In [1]: import numpy as np

In [2]: np.set_printoptions(suppress=True, linewidth=200)

In [3]: rnd = lambda a: np.round(a, 2) + 0

In [4]: K = np.loadtxt("dump.csv", delimiter=",")

In [5]: print(K)
[[ 0.  0. -1.  0.  0. -1.]
 [ 0.  0.  0. -1.  0.  0.]
 [-1.  0.  0.  0.  0. -1.]
 [ 0. -1.  0.  0.  0.  0.]
 [ 0.  0.  0.  0.  0.  0.]
 [-1.  0. -1.  0.  0.  0.]]

In [6]: print(rnd(np.linalg.norm(K, 2) / np.linalg.norm(K)))
0.71

In [7]: print([round(float(x), 2) for x in np.linalg.svd(K, compute_uv=False)[:3]])
[2.0, 1.0, 1.0]

In [8]: print(np.argsort(-np.linalg.norm(K, axis=0).round(6), kind="stable")[:3])
[0 2 5]

In [9]: print(np.linalg.matrix_rank(K, rtol=0.1))
5

In [10]: print(np.linalg.lstsq(K[:-1].T, K[-1])[2])
4

In [11]: print(np.allclose(K[:-1].T @ np.linalg.lstsq(K[:-1].T, K[-1])[0], K[-1]))
False

In [12]: left, s, VT = np.linalg.svd(K)

In [13]: print(np.argmax(s[:-1] / (s[1:] + 1e-6)) + 1)
5

In [14]: print(rnd(s))
[2. 1. 1. 1. 1. 0.]

In [15]: M2 = left[:, :5] @ np.diag(s[:5]) @ VT[:5]

In [16]: print(rnd(M2))
[[ 0.  0. -1.  0.  0. -1.]
 [ 0.  0.  0. -1.  0.  0.]
 [-1.  0.  0.  0.  0. -1.]
 [ 0. -1.  0.  0.  0.  0.]
 [ 0.  0.  0.  0.  0.  0.]
 [-1.  0. -1.  0.  0.  0.]]

In [17]: print(rnd(np.linalg.norm(K - M2, 2)), s[5])
0.0 0.0

In [18]: print(np.linalg.matrix_rank(K, rtol=0.05))
5

In [19]: print(rnd(np.linalg.norm(K - M2) / np.linalg.norm(K)))
0.0

In [20]: feats = np.loadtxt("out7.csv", delimiter=",")

In [21]: print(feats)
[[  2.37   1.05  62.39  -1.8   -0.8   -4.02 -21.19 -22.9    0.94]
 [  4.07   1.4   -5.47   3.77   2.2   -1.41  -0.27  -2.69  -2.27]
 [  2.8    1.13  -5.07   1.39   2.64   3.88  13.22  -8.08   0.23]
 [ -1.32   1.    35.77   0.24  -0.66   5.78 -19.22  -4.78  -6.  ]
 [ -8.15  -0.28  18.84   1.79  -0.79   0.09  -5.65  -7.89  -2.4 ]
 [ -3.41   0.51 -35.08   4.26  -0.29  -3.25 -32.52  -0.98  -0.94]
 [  4.59  -0.87   5.28   1.57   0.81   0.99  22.93  -6.36  -0.22]
 [ -3.02  -1.14  13.45   3.51  -0.76  -0.32 -14.86   2.01  -4.53]
 [ -3.23   0.19  30.1   -3.94  -1.03   3.37   3.36 -20.12  -5.52]
 [  2.67  -0.8   -5.61  -1.81   0.05   8.68  -8.72  15.05  -1.39]
 [  6.19   0.73  -2.38   0.54   3.24  -0.31  16.5   -6.07  -3.13]
 [ -5.25  -0.72 -19.99   0.48  -1.36  10.98  17.85  -0.24   1.79]
 [  2.73   0.36  12.4    0.32   3.81   1.61   8.97  -4.65  -0.34]]

In [22]: P = feats @ np.linalg.solve(feats.T @ feats, feats.T)

In [23]: print(rnd(np.linalg.eigvalsh(P)))
[0. 0. 0. 0. 1. 1. 1. 1. 1. 1. 1. 1. 1.]

In [24]: print(rnd(P @ feats[:, 3]))
[-1.8   3.77  1.39  0.24  1.79  4.26  1.57  3.51 -3.94 -1.81  0.54  0.48  0.32]

In [25]: print(rnd(np.diag(P)))
[0.92 0.49 0.39 0.71 0.56 0.94 0.71 0.65 0.88 0.77 0.44 0.79 0.76]

In [26]: print(np.allclose(P @ P, P))
True

In [27]: mat = np.loadtxt("m.csv", delimiter=",")

In [28]: print(mat)
[[ 0.   0.  -1.1  0.8 -0.8  0.  -0.4  1.9  0.4 -1.   0.4  0.4 -0.5 -0.3]
 [ 0.6  0.  -0.9  0.1  1.1  0.9  0.9  0.3  0.3 -0.2  2.1 -0.2  0.6  0.4]
 [-1.5 -1.7  0.  -0.5  0.1  0.1 -1.   1.3  0.1 -0.7  0.   1.4 -0.1 -0.9]
 [-1.   0.9 -0.3 -1.  -0.2  0.9  0.1 -0.1  2.   1.1 -1.2 -1.7  1.2  0.9]
 [-0.2 -0.5  0.7  0.3  1.  -1.5  0.6 -0.8 -0.1 -0.5 -0.1 -1.8  0.3 -1.2]
 [ 0.2  1.5 -1.5 -0.6  0.3 -0.6 -0.4 -1.2 -0.2  1.3 -0.6  0.2  1.1 -0.4]
 [-0.5 -1.9  0.3 -0.3 -0.9 -0.7  0.   2.6 -1.7 -0.4 -0.5  0.2  0.5 -1.5]
 [-1.1  0.3  1.3  0.  -1.3  0.6 -0.2  0.8  0.  -0.1 -0.7  0.9  0.5 -0.8]
 [-4.8  5.1 -1.5  1.2 -0.3 -2.7  1.2 -1.2 -0.6  1.5 -3.6  1.2 -0.3 -0.9]
 [-1.3 -0.4 -0.2  1.   0.  -0.9 -0.1  0.2  0.4 -1.7 -1.4 -0.6  1.5  0.6]]

In [29]: M2 = np.array([[1, 0],
    ...:     [0, 1],
    ...:     [2, 3],
    ...:     [3, 2],
    ...:     [0, 0],
    ...:     [0, 3],
    ...:     [3, 0],
    ...:     [2, 1],
    ...:     [3, 3],
    ...:     [0, 0],
    ...:     [3, 3],
    ...:     [2, 3],
    ...:     [0, 2],
    ...:     [0, 0]])

In [30]: print(np.vstack([mat, M2.T]).shape)
(12, 14)

In [31]: print(np.linalg.matrix_rank(np.vstack([mat, M2.T])))
12

In [32]: print(rnd(np.einsum("ik,kj->ji", mat, M2)))
[[  6.    9.2  -0.3  -5.5  -1.9 -10.2  -1.8   2.2 -13.2  -2.8]
 [  2.8   8.3   3.2   0.3  -8.5  -6.8  -6.1   8.4 -15.9  -3.3]]

In [33]: print(rnd(np.einsum("ik,kj->ij", mat, M2)))
[[  6.    2.8]
 [  9.2   8.3]
 [ -0.3   3.2]
 [ -5.5   0.3]
 [ -1.9  -8.5]
 [-10.2  -6.8]
 [ -1.8  -6.1]
 [  2.2   8.4]
 [-13.2 -15.9]
 [ -2.8  -3.3]]

In [34]: print(rnd(mat @ M2))
[[  6.    2.8]
 [  9.2   8.3]
 [ -0.3   3.2]
 [ -5.5   0.3]
 [ -1.9  -8.5]
 [-10.2  -6.8]
 [ -1.8  -6.1]
 [  2.2   8.4]
 [-13.2 -15.9]
 [ -2.8  -3.3]]

In [35]: print(np.linalg.matrix_rank(mat @ M2))
2

In [36]: print(rnd(np.einsum("ij,ij->i", mat, mat)))
[ 8.08  9.2  11.38 15.56 10.16 10.45 17.94  7.92 80.91 11.73]
